$ python3 -q
>>> import numpy as np
>>> import numpy.linalg as la
>>> np.set_printoptions(suppress=True, linewidth=120)
>>> rd = lambda a: np.round(a, 1) + 0
>>> arr = np.loadtxt("m.csv", delimiter=",")
>>> arr
array([[0., 0., 0., 0., 0., 0., 0., 0.],
       [0., 0., 0., 1., 0., 0., 1., 0.],
       [0., 0., 0., 0., 1., 0., 0., 0.],
       [0., 1., 0., 0., 0., 0., 0., 0.],
       [0., 0., 1., 0., 0., 0., 0., 0.],
       [0., 0., 0., 0., 0., 0., 0., 0.],
       [0., 1., 0., 0., 0., 0., 0., 0.],
       [0., 0., 0., 0., 0., 0., 0., 0.]])
>>> vals, vecs = la.eigh(arr)
>>> np.abs(vecs[:, -1]).round(6).argmax()
np.int64(1)
>>> rd(vals)
array([-1.4, -1. ,  0. ,  0. ,  0. ,  0. ,  1. ,  1.4])
>>> (vals > 1e-8).sum(), (vals < -1e-8).sum()
(np.int64(2), np.int64(2))
>>> vals.sum(), np.trace(arr)
(np.float64(0.0), np.float64(0.0))
>>> np.unique(vals.round(6) + 0, return_counts=True)[1]
array([1, 1, 4, 1, 1])
>>> M = np.loadtxt("data.csv", delimiter=",")
>>> rd(M)
array([[ 0.2,  0.6, -0.6,  0. ,  0.5],
       [-0.7, -0.2, -0.4, -0.5,  0.1],
       [ 0. ,  0.5,  0.7, -0.5,  0.2],
       [ 0.1,  0.5, -0.2, -0.2, -0.8],
       [ 0.6, -0.4, -0.2, -0.6,  0. ]])
>>> proj = np.triu(np.array([[-2, -3, 0, 2, 0],
...     [-1, -1, -2, 1, 2],
...     [-2, 1, -1, 0, 0],
...     [0, -2, -3, -2, 3],
...     [-3, -1, 1, 0, -1]]), 1) + np.eye(5)
>>> other = proj @ M @ la.inv(proj)
>>> rd(np.trace(other)), rd(np.trace(M))
(np.float64(0.5), np.float64(0.5))
>>> la.matrix_rank(other)
np.int64(5)
>>> rd(proj @ M - M @ proj)
array([[ 2.3,  2.1,  1.8,  0.2, -3. ],
       [ 1.4, -3.5, -2.3,  1.3,  0.7],
       [ 0. , -0.1,  0.9, -0.4,  0.7],
       [ 1.9, -1.1,  0.4, -2.5, -0.4],
       [ 0. ,  1.9, -0.8, -0.9,  2.7]])
>>> rd(la.det(other))
np.float64(-1.0)
>>> vec = np.array([-2, -4, 6, -2, 0])
>>> rhs = M @ vec
>>> rd(rhs)
array([-6.3,  1. ,  3.3, -3. ,  0.6])
>>> rd(la.solve(M, rhs))
array([-2., -4.,  6., -2.,  0.])
>>> rd(np.kron(np.eye(2, dtype=int), M))
array([[ 0.2,  0.6, -0.6,  0. ,  0.5,  0. ,  0. ,  0. ,  0. ,  0. ],
       [-0.7, -0.2, -0.4, -0.5,  0.1,  0. ,  0. ,  0. ,  0. ,  0. ],
       [ 0. ,  0.5,  0.7, -0.5,  0.2,  0. ,  0. ,  0. ,  0. ,  0. ],
       [ 0.1,  0.5, -0.2, -0.2, -0.8,  0. ,  0. ,  0. ,  0. ,  0. ],
       [ 0.6, -0.4, -0.2, -0.6,  0. ,  0. ,  0. ,  0. ,  0. ,  0. ],
       [ 0. ,  0. ,  0. ,  0. ,  0. ,  0.2,  0.6, -0.6,  0. ,  0.5],
       [ 0. ,  0. ,  0. ,  0. ,  0. , -0.7, -0.2, -0.4, -0.5,  0.1],
       [ 0. ,  0. ,  0. ,  0. ,  0. ,  0. ,  0.5,  0.7, -0.5,  0.2],
       [ 0. ,  0. ,  0. ,  0. ,  0. ,  0.1,  0.5, -0.2, -0.2, -0.8],
       [ 0. ,  0. ,  0. ,  0. ,  0. ,  0.6, -0.4, -0.2, -0.6,  0. ]])
>>> rd(la.eigvals(M).sum().real)
np.float64(0.5)
>>> rd(np.einsum("ij,ji->", M, M))
np.float64(0.6)
>>> rng = np.random.default_rng(508)
>>> idx = rng.permutation(5)
>>> other = M[:, idx] * rng.choice([-1, 1], 5)
>>> rd(other)
array([[ 0. ,  0.5, -0.6,  0.6, -0.2],
       [-0.5,  0.1,  0.2,  0.4,  0.7],
       [-0.5,  0.2, -0.5, -0.7,  0. ],
       [-0.2, -0.8, -0.5,  0.2, -0.1],
       [-0.6,  0. ,  0.4,  0.2, -0.6]])
>>> U, _, Vh = la.svd(M.T @ other)
>>> idx
array([3, 4, 1, 2, 0])
>>> rd(la.lstsq(M, other)[0])
array([[ 0.,  0.,  0.,  0., -1.],
       [ 0.,  0., -1.,  0.,  0.],
       [ 0.,  0.,  0., -1.,  0.],
       [ 1.,  0.,  0.,  0.,  0.],
       [ 0.,  1.,  0.,  0.,  0.]])
>>> vec = np.array([1, 1, 2, 1, 2])
>>> rd(la.norm(vec)), rd(la.norm(M @ vec))
(np.float64(3.3), np.float64(3.3))
>>> J = np.loadtxt("block13.csv", delimiter=",")
>>> J
array([[0., 1., 0., 0., 0., 0., 0., 0., 0.],
       [3., 0., 0., 0., 0., 0., 2., 0., 0.],
       [0., 0., 0., 0., 3., 0., 2., 0., 0.],
       [0., 1., 0., 0., 0., 0., 0., 2., 3.],
       [0., 2., 0., 0., 0., 0., 0., 0., 0.],
       [0., 0., 3., 1., 0., 1., 2., 0., 0.],
       [0., 0., 3., 0., 0., 0., 0., 0., 0.],
       [0., 0., 2., 0., 0., 0., 0., 1., 1.]])
>>> gram = J.T @ J
>>> np.trace(gram), (J ** 2).sum()
(np.float64(75.0), np.float64(75.0))
>>> np.allclose(gram, gram.T)
True
>>> la.matrix_rank(gram)
np.int64(7)
>>> np.diag(gram)
array([ 9.,  6., 22.,  1.,  9.,  1., 12.,  5., 10.])
>>> F = np.loadtxt("x.csv", delimiter=",")
>>> rd(F)
array([[-0.4, -0.3, -0.4, -0.9,  1.4, -1. , -0.4, -0.2,  0.8],
       [-0.2, -0.5, -0.2,  0.5,  1. , -0.1, -0.2,  0.4,  0.3],
       [-0.2, -0.4, -0.2,  0.4,  0.8, -0.1, -0.2,  0.4,  0.2],
       [ 0.2,  0.5,  0.2, -0.6, -0.9,  0. ,  0.2, -0.5, -0.3],
       [ 0. , -0.4, -0.1,  1.1,  0.4,  0.4,  0. ,  0.6,  0. ],
       [ 0.1,  0.6,  0.2, -1.1, -0.8, -0.3,  0.1, -0.7, -0.1],
       [ 0.8,  1.4,  1. , -0.4, -3.6,  1.2,  0.8, -0.9, -1.4],
       [ 0.8,  0.2,  0.7,  2.5, -2.3,  2.2,  0.8,  0.8, -1.5],
       [ 0.2,  0.2,  0.2,  0.4, -0.8,  0.6,  0.2,  0. , -0.4]])
>>> U, sig, Vh = la.svd(F)
>>> vecs = Vh[:(sig > 1e-8).sum()]
>>> vec = F[0] + -2 * F[2] + rng.integers(2) * np.eye(9)[2]
>>> rd(vec)
array([-0.1,  0.5,  1. , -1.7, -0.2, -0.8, -0.1, -0.9,  0.3])
>>> rd(vecs.T @ vecs)
array([[ 0. ,  0. ,  0. ,  0.1, -0.1,  0.1,  0. ,  0. , -0.1],
       [ 0. ,  0.1,  0.1, -0.2, -0.2,  0. ,  0. , -0.1, -0.1],
       [ 0. ,  0.1,  0. ,  0. , -0.2,  0.1,  0. ,  0. , -0.1],
       [ 0.1, -0.2,  0. ,  0.6,  0.1,  0.3,  0.1,  0.3, -0.1],
       [-0.1, -0.2, -0.2,  0.1,  0.6, -0.2, -0.1,  0.1,  0.2],
       [ 0.1,  0. ,  0.1,  0.3, -0.2,  0.2,  0.1,  0.1, -0.1],
       [ 0. ,  0. ,  0. ,  0.1, -0.1,  0.1,  0. ,  0. , -0.1],
       [ 0. , -0.1,  0. ,  0.3,  0.1,  0.1,  0. ,  0.2,  0. ],
       [-0.1, -0.1, -0.1, -0.1,  0.2, -0.1, -0.1,  0. ,  0.1]])
>>> rd(la.norm(vec - vecs.T @ vecs @ vec))
np.float64(1.0)
>>> np.allclose(vecs.T @ vecs @ vec, vec)
False
>>> rd(F @ F)
array([[-0.2, -1.7, -0.5,  3.3,  2.2,  0.8, -0.2,  2. ,  0.2],
       [ 0.5,  0. ,  0.5,  2. , -1.4,  1.5,  0.5,  0.7, -1. ],
       [ 0.5,  0. ,  0.4,  1.6, -1.2,  1.3,  0.5,  0.6, -0.8],
       [-0.6, -0.2, -0.6, -1.9,  1.9, -1.7, -0.6, -0.5,  1.2],
       [ 0.8,  1. ,  0.8,  0.6, -3. ,  1.4,  0.8, -0.3, -1.4],
       [-0.9, -0.8, -0.9, -1.3,  3. , -1.8, -0.9, -0.1,  1.5],
       [-1.2,  1.4, -0.8, -7.8,  1.5, -4.5, -1.2, -3.5,  2.3],
       [ 1. ,  3.9,  1.5, -5.8, -6.5, -0.5,  1. , -4.1, -1.5],
       [ 0.1,  0.9,  0.2, -2. , -1.1, -0.6,  0.1, -1.2,  0. ]])
>>> np.allclose(F @ F.T, F.T @ F)
False
>>> np.allclose(F, F.T)
False
>>> rd(np.trace(F))
np.float64(-0.4)
>>> assert F == F.T
Traceback (most recent call last):
  File "<python-input-56>", line 1, in <module>
    assert F == F.T
           ^^^^^^^^
ValueError: The truth value of an array with more than one element is ambiguous. Use a.any() or a.all()
>>> other = M / np.sqrt((M ** 2).mean(axis=1, keepdims=True))
>>> rd(la.norm(other, axis=1))
array([2.2, 2.2, 2.2, 2.2, 2.2])
>>> other = F / la.norm(F, axis=1, keepdims=True)
>>> gram = other @ other.T
>>> rd(gram[2])
array([ 0.5,  1. ,  1. , -1. ,  0.7, -0.9, -0.9, -0.3, -0.6])
>>> rd(np.degrees(np.arccos(np.clip(gram[2, 0], -1, 1))))
np.float64(58.1)
>>> rd(la.norm(other, axis=1))
array([1., 1., 1., 1., 1., 1., 1., 1., 1.])
>>> A = np.load("sample1.npy")
>>> A
array([[ 4, -2, -3,  2, -1],
       [-2,  4, -2, -3,  2],
       [-3, -2,  4, -2, -3],
       [ 2, -3, -2,  4, -2],
       [-1,  2, -3, -2,  4]])
>>> other = np.array([[-2, 1], [-2, 2]])
>>> Z = np.kron(other, A)
>>> la.matrix_rank(Z)
np.int64(10)
>>> w1 = np.array([[-2, 3, -2], [1, 2, -1], [-3, -1, -3], [-1, 3, -2], [2, 3, -3]])
>>> c = np.array([1, 0, 0])
>>> act = np.maximum(A @ w1 + c, 0)
>>> (act > 0).mean(axis=0)
array([0.4, 0.8, 1. ])
>>> Z = np.array([[-3, -2, -4], [-5, 4, -1], [-4, 3, -4]])
>>> w1 @ Z
array([[-1, 10, 13],
       [-9,  3, -2],
       [26, -7, 25],
       [-4,  8,  9],
       [-9, -1,  1]])
